% python3 -q
>>> import numpy as np
>>> np.set_printoptions(precision=1, suppress=True, linewidth=160)
>>> M = np.load("block5.npy")
>>> M.round(1) + 0
array([[ 0. ,  0. ,  0.1,  0.1,  0.1, -0.1, -0.1,  0. ],
       [ 0. ,  0. ,  0.1,  0.1,  0.1, -0.1, -0.1,  0. ],
       [ 0.1,  0.1,  0.2,  0.2,  0.2, -0.2, -0.2, -0.1],
       [ 0.1,  0.1,  0.2,  0.2,  0.2, -0.2, -0.2, -0.1],
       [ 0.1,  0.1,  0.2,  0.2,  0.2, -0.2, -0.2, -0.1],
       [-0.1, -0.1, -0.2, -0.2, -0.2,  0.2,  0.2,  0.1],
       [-0.1, -0.1, -0.2, -0.2, -0.2,  0.2,  0.2,  0.1],
       [ 0. ,  0. , -0.1, -0.1, -0.1,  0.1,  0.1,  0. ]])
>>> Uu, sv, Vt = np.linalg.svd(M)
>>> sv.round(1) + 0
array([1., 0., 0., 0., 0., 0., 0., 0.])
>>> B = Uu[:, :1] @ np.diag(sv[:1]) @ Vt[:1]
>>> np.linalg.matrix_rank(M, rtol=0.05)
np.int64(1)
>>> round(float(np.abs(M - B).max()), 1)
0.0
>>> rank = np.linalg.matrix_rank(M)
>>> rank
np.int64(1)
>>> ns = np.linalg.svd(M)[2][rank:].T
>>> ns.shape
(8, 7)
>>> [int(np.linalg.matrix_rank(np.delete(M, i, axis=0))) for i in range(8)]
[1, 1, 1, 1, 1, 1, 1, 1]
>>> J = np.load("out11.npy")
>>> J
array([[-9.7,  0.6,  2. ,  1.3],
       [ 4.7,  6.5, -5.1,  3.2],
       [-0.5, -1.8,  8.4,  5.1],
       [ 4.2,  1.5, -3.3, -8.3],
       [-5.2,  6. ,  4.8, -3.6],
       [-5.9,  7. ,  2.9,  2.8],
       [ 0.2,  8. ,  1.4, -5.9],
       [ 0.8,  0.4,  9. , -4.2],
       [ 7.7, -1.9, -0.9,  6. ],
       [-6.1,  6. ,  3.6, -3.8],
       [ 1.9,  3. , -1.5,  9.2],
       [ 3. , -8.7,  4. ,  0.2],
       [ 5. ,  4.6,  4. ,  6.2],
       [-0.1,  3.2,  7.7,  5.5],
       [-8.9, -3.9,  2.3, -0.2],
       [ 6.6,  2.7,  2.3, -6.6],
       [ 8.5, -4.8,  2. , -0.1],
       [ 3. ,  0.7,  2.1,  9.3],
       [ 3.9,  6.7,  5.7,  2.7],
       [ 4.3, -5.5,  6.9,  1.8],
       [ 9.8, -1.8, -1.3,  0.1],
       [ 0.6,  0.1,  9.9, -0.8],
       [ 7.9,  5.2, -3.2,  1.2],
       [-3.8, -0.4, -3. ,  8.7]])
>>> Uu, sv = np.linalg.svd(J)
Traceback (most recent call last):
  File "<python-input-16>", line 1, in <module>
    Uu, sv = np.linalg.svd(J)
    ^^^^^^
ValueError: too many values to unpack (expected 2)
>>> Uu, sv, Vt = np.linalg.svd(J, full_matrices=False)
>>> np.allclose(Uu * sv @ Vt, J)
True
>>> Uu.shape, sv.shape, Vt.shape
((24, 4), (4,), (4, 4))
>>> sv
array([27.9, 24.7, 22.7, 22.2])
>>> idx = J[:, 1] > np.median(J[:, 1])
>>> r0 = J[idx].mean(axis=0) - J[~idx].mean(axis=0)
>>> idx.astype(int)
array([0, 1, 0, 1, 1, 1, 1, 0, 0, 1, 1, 0, 1, 1, 0, 1, 0, 0, 1, 0, 0, 0, 1, 0])
>>> np.argsort(-np.abs(r0).round(6), kind="stable")
array([1, 3, 2, 0])
>>> r0
array([ 0.2,  7.3, -1.8, -2. ])
>>> round(float((((J - J.mean(axis=0)) @ r0 > 0) == idx).mean()), 1)
1.0
>>> ((J - J.mean(axis=0)) @ r0 > 0).astype(int)
array([0, 1, 0, 1, 1, 1, 1, 0, 0, 1, 1, 0, 1, 0, 0, 1, 0, 0, 1, 0, 0, 0, 1, 0])
>>> A = np.load("x.npy")
>>> A.round(1) + 0
array([[ 0.8,  0.2,  0.1, -0.4,  0.7,  0.3, -0.5, -0.4,  1.2, -0.5],
       [ 0.2,  0.2,  0.2, -1.7, -0.8,  1. , -0.1, -0.3,  0.8,  0.4],
       [ 0.1,  0.2,  1.5,  0.1,  0.1, -0.2, -0.2,  0. ,  0.7, -0.2],
       [-0.4, -1.7,  0.1,  0.4, -1.1,  0.9, -0.6, -1. ,  0. , -0.1],
       [ 0.7, -0.8,  0.1, -1.1,  0.7,  0. ,  0.8, -1.6, -0.5,  0.6],
       [ 0.3,  1. , -0.2,  0.9,  0. ,  1.2,  0.3, -0.7, -0.9,  0.3],
       [-0.5, -0.1, -0.2, -0.6,  0.8,  0.3, -0.6,  0.3,  1. , -0.2],
       [-0.4, -0.3,  0. , -1. , -1.6, -0.7,  0.3,  1. , -0.2,  0.3],
       [ 1.2,  0.8,  0.7,  0. , -0.5, -0.9,  1. , -0.2,  0.5,  1. ],
       [-0.5,  0.4, -0.2, -0.1,  0.6,  0.3, -0.2,  0.3,  1. ,  0.4]])
>>> # looks like rank 8
>>> np.abs(np.diag(np.linalg.qr(A)[1])) > 1e-9
array([ True,  True,  True,  True,  True,  True,  True,  True, False, False])
>>> np.round(A @ np.linalg.pinv(A) @ A, 1) + 0
array([[ 0.8,  0.2,  0.1, -0.4,  0.7,  0.3, -0.5, -0.4,  1.2, -0.5],
       [ 0.2,  0.2,  0.2, -1.7, -0.8,  1. , -0.1, -0.3,  0.8,  0.4],
       [ 0.1,  0.2,  1.5,  0.1,  0.1, -0.2, -0.2,  0. ,  0.7, -0.2],
       [-0.4, -1.7,  0.1,  0.4, -1.1,  0.9, -0.6, -1. ,  0. , -0.1],
       [ 0.7, -0.8,  0.1, -1.1,  0.7,  0. ,  0.8, -1.6, -0.5,  0.6],
       [ 0.3,  1. , -0.2,  0.9,  0. ,  1.2,  0.3, -0.7, -0.9,  0.3],
       [-0.5, -0.1, -0.2, -0.6,  0.8,  0.3, -0.6,  0.3,  1. , -0.2],
       [-0.4, -0.3,  0. , -1. , -1.6, -0.7,  0.3,  1. , -0.2,  0.3],
       [ 1.2,  0.8,  0.7,  0. , -0.5, -0.9,  1. , -0.2,  0.5,  1. ],
       [-0.5,  0.4, -0.2, -0.1,  0.6,  0.3, -0.2,  0.3,  1. ,  0.4]])
>>> np.round(np.trace(np.linalg.pinv(A) @ A), 1)
np.float64(8.0)
>>> np.linalg.lstsq(A[:-1].T, A[-1])[2]
np.int32(8)
